In [1]: import numpy as np

In [2]: np.set_printoptions(suppress=True, linewidth=120)

In [3]: K = np.load("layer2.npy")

In [4]: K
Out[4]: 
array([[14,  3, -1, -3],
       [ 3,  4, -1, -2],
       [-1, -1, 10, -1],
       [-3, -2, -1,  5]])

In [5]: blk = np.stack([K, -3 * K, K[::-1]])

In [6]: np.round(np.linalg.norm(blk, axis=(1, 2)), 1)
Out[6]: array([19.7, 59. , 19.7])

In [7]: np.linalg.matrix_rank(blk.reshape(3, -1))
Out[7]: np.int64(2)

In [8]: np.einsum("bij,cij->bc", blk, blk)
Out[8]: 
array([[  387, -1161,  -154],
       [-1161,  3483,   462],
       [ -154,   462,   387]])

In [9]: blk.sum(axis=0)
Out[9]: 
array([[-31,  -8,   1,  11],
       [ -7,  -9,  12,   3],
       [  5,   6, -21,   0],
       [ 20,   7,   1, -13]])

In [10]: np.round(np.linalg.det(blk), 1)
Out[10]: array([  1634., 132354.,   1634.])

In [11]: blk.shape
Out[11]: (3, 4, 4)

In [12]: (blk @ K.T).shape
Out[12]: (3, 4, 4)

In [13]: vals, V = np.linalg.eigh(K)

In [14]: x = np.array([-9, 0, 5, -9])

In [15]: (np.sign(V[:, -1].round(6)) == np.sign(V[0, -1].round(6))).astype(int)
Out[15]: array([1, 1, 0, 0])

In [16]: np.round(V * np.maximum(vals, 0) @ V.T, 1)
Out[16]: 
array([[14.,  3., -1., -3.],
       [ 3.,  4., -1., -2.],
       [-1., -1., 10., -1.],
       [-3., -2., -1.,  5.]])

In [17]: x @ K @ x
Out[17]: np.int64(1483)

In [18]: J = np.load("a.npy")

In [19]: J
Out[19]: 
array([[4, 9, 0],
       [6, 7, 5],
       [7, 5, 8]])

In [20]: vals, V = np.linalg.eig(J)

In [21]: vals.round(1)
Out[21]: array([16.8,  0.2,  2. ])

In [22]: np.round(np.sort(np.linalg.eigvals(J @ J)), 1) + 0
Out[22]: array([  0. ,   3.9, 283.1])

In [23]: np.round(np.prod(vals), 1)
Out[23]: np.float64(7.0)

In [24]: np.round(J @ V[:, 0] - vals[0] * V[:, 0], 1) + 0
Out[24]: array([0., 0., 0.])

In [25]: np.round(np.sort(np.linalg.eigvals(J.T)), 1)
Out[25]: array([ 0.2,  2. , 16.8])
